$ ipython --no-banner

In [1]: import numpy as np

In [2]: from numpy import linalg as LA

In [3]: np.set_printoptions(suppress=True, linewidth=160)

In [4]: rd = lambda a: np.round(a, 2) + 0

In [5]: data = np.load("data.npy")

In [6]: print(data)
[[ 0.5  -1.6   0.    0.9   0.4   0.2  -0.7  -0.2  -0.1   0.4 ]
 [-0.5   0.5  -0.1   0.3   0.8   0.8  -0.4  -1.3  -0.8  -0.3 ]
 [-0.9   0.   -0.1   0.6  -0.2  -0.7   0.3   0.8  -0.9  -0.7 ]
 [-0.4   0.7  -0.1   1.3  -0.8  -0.9   2.2  -1.4   0.5  -1.  ]
 [-0.38  0.73 -0.08  1.32 -0.81 -0.94  2.2  -1.39  0.45 -0.99]
 [ 0.1  -0.6   1.3  -0.5  -0.5   0.6  -0.5   1.1   0.6   0.5 ]
 [ 1.    0.6   0.1   1.9  -0.5  -1.   -1.5  -1.2   0.4   1.1 ]
 [-1.3   0.9   0.1   0.5  -0.4   1.3   1.2   0.8  -1.1  -0.6 ]
 [ 0.6  -0.2   0.9   0.7  -2.2   0.    0.4   0.2  -0.1  -0.2 ]
 [ 0.4   0.1   1.7   0.5  -1.3   1.    1.1  -0.5   0.5   0.8 ]
 [ 0.6  -2.1  -0.5   0.8  -0.4   3.    1.6   1.2  -1.    0.  ]]

In [7]: P = data @ LA.solve(data.T @ data, data.T)

In [8]: print(rd(P))
[[ 0.98  0.01  0.02  0.1  -0.11  0.01  0.01 -0.02 -0.01  0.01  0.01]
 [ 0.01  1.   -0.01 -0.05  0.05  0.    0.    0.01  0.    0.   -0.01]
 [ 0.02 -0.01  0.98 -0.1   0.1  -0.01 -0.01  0.02  0.01 -0.01 -0.01]
 [ 0.1  -0.05 -0.1   0.54  0.46 -0.03 -0.03  0.09  0.03 -0.03 -0.05]
 [-0.11  0.05  0.1   0.46  0.54  0.03  0.03 -0.09 -0.03  0.03  0.05]
 [ 0.01  0.   -0.01 -0.03  0.03  1.    0.    0.01  0.    0.    0.  ]
 [ 0.01  0.   -0.01 -0.03  0.03  0.    1.    0.01  0.    0.    0.  ]
 [-0.02  0.01  0.02  0.09 -0.09  0.01  0.01  0.98 -0.01  0.01  0.01]
 [-0.01  0.    0.01  0.03 -0.03  0.    0.   -0.01  1.    0.    0.  ]
 [ 0.01  0.   -0.01 -0.03  0.03  0.    0.    0.01  0.    1.    0.  ]
 [ 0.01 -0.01 -0.01 -0.05  0.05  0.    0.    0.01  0.    0.    0.99]]

In [9]: print(rd(LA.eigvalsh(P)))
[0. 1. 1. 1. 1. 1. 1. 1. 1. 1. 1.]

In [10]: print(rd(P @ LA.pinv(P) @ P))
[[ 0.98  0.01  0.02  0.1  -0.11  0.01  0.01 -0.02 -0.01  0.01  0.01]
 [ 0.01  1.   -0.01 -0.05  0.05  0.    0.    0.01  0.    0.   -0.01]
 [ 0.02 -0.01  0.98 -0.1   0.1  -0.01 -0.01  0.02  0.01 -0.01 -0.01]
 [ 0.1  -0.05 -0.1   0.54  0.46 -0.03 -0.03  0.09  0.03 -0.03 -0.05]
 [-0.11  0.05  0.1   0.46  0.54  0.03  0.03 -0.09 -0.03  0.03  0.05]
 [ 0.01  0.   -0.01 -0.03  0.03  1.    0.    0.01  0.    0.    0.  ]
 [ 0.01  0.   -0.01 -0.03  0.03  0.    1.    0.01  0.    0.    0.  ]
 [-0.02  0.01  0.02  0.09 -0.09  0.01  0.01  0.98 -0.01  0.01  0.01]
 [-0.01  0.    0.01  0.03 -0.03  0.    0.   -0.01  1.    0.    0.  ]
 [ 0.01  0.   -0.01 -0.03  0.03  0.    0.    0.01  0.    1.    0.  ]
 [ 0.01 -0.01 -0.01 -0.05  0.05  0.    0.    0.01  0.    0.    0.99]]
